$ ipython --no-banner

In [1]: import numpy as np

In [2]: from numpy import linalg as LA

In [3]: np.set_printoptions(precision=1, suppress=True, linewidth=100)

In [4]: tidy = lambda a: np.round(a, 1) + 0

In [5]: K = np.loadtxt("data.csv", delimiter=",")

In [6]: K
Out[6]: 
array([[ 18.,   5.,  -2.,   4.,   1.,  -4.],
       [  5.,  19.,   5.,   0.,   0.,   2.],
       [ -5.,  -5.,  19.,  -3.,   2.,   5.],
       [ -4.,  -3.,   4., -20.,   4.,  -4.],
       [ -1.,   5.,  -3.,  -5.,  20.,   5.],
       [  4.,  -4.,   0.,   2.,   5.,   9.]])

In [7]: W = np.array([[1, -1, -2, -2, -2],
   ...:     [1, 1, 0, -3, -3],
   ...:     [3, 1, 1, 1, -2],
   ...:     [-1, 2, -2, 2, -2],
   ...:     [-1, -1, -3, 3, 0],
   ...:     [-1, 3, -1, 0, 2]])

In [8]: beta = np.array([2, 1, 1, 0, 2])

In [9]: H = np.maximum(K @ W + beta, 0)

In [10]: LA.matrix_rank(H)
Out[10]: np.int64(5)

In [11]: tidy((H > 0).mean(axis=0))
Out[11]: array([0.7, 0.5, 0.3, 0.5, 0.7])

In [12]: H
Out[12]: 
array([[18.,  0.,  0.,  0.,  0.],
       [39., 26.,  0.,  0.,  0.],
       [45., 27., 25., 44.,  5.],
       [27.,  0., 45.,  0., 43.],
       [ 0.,  0.,  0., 34., 15.],
       [ 0., 19.,  0., 23., 20.]])

In [13]: Z = np.array([[0, 0], [-2, 1], [-2, 2], [-2, 1], [1, -1]])

In [14]: H @ Z
Out[14]: 
array([[   0.,    0.],
       [ -52.,   26.],
       [-187.,  116.],
       [ -47.,   47.],
       [ -53.,   19.],
       [ -64.,   22.]])

In [15]: left, sv, vt = LA.svd(K, full_matrices=False)

In [16]: np.allclose(left * sv @ vt, K)
Out[16]: True

In [17]: tidy(np.cumsum(sv ** 2) / np.sum(sv ** 2))
Out[17]: array([0.4, 0.6, 0.8, 0.9, 1. , 1. ])

In [18]: tidy(np.abs(vt[0]))
Out[18]: array([0.6, 0.4, 0.4, 0.6, 0.2, 0.1])

In [19]: (sv > 1e-8).sum()
Out[19]: np.int64(6)

In [20]: tidy(left.T @ left)
Out[20]: 
array([[1., 0., 0., 0., 0., 0.],
       [0., 1., 0., 0., 0., 0.],
       [0., 0., 1., 0., 0., 0.],
       [0., 0., 0., 1., 0., 0.],
       [0., 0., 0., 0., 1., 0.],
       [0., 0., 0., 0., 0., 1.]])

In [21]: tidy(np.sqrt((sv ** 2).sum())), tidy(LA.norm(K))
Out[21]: (np.float64(48.5), np.float64(48.5))
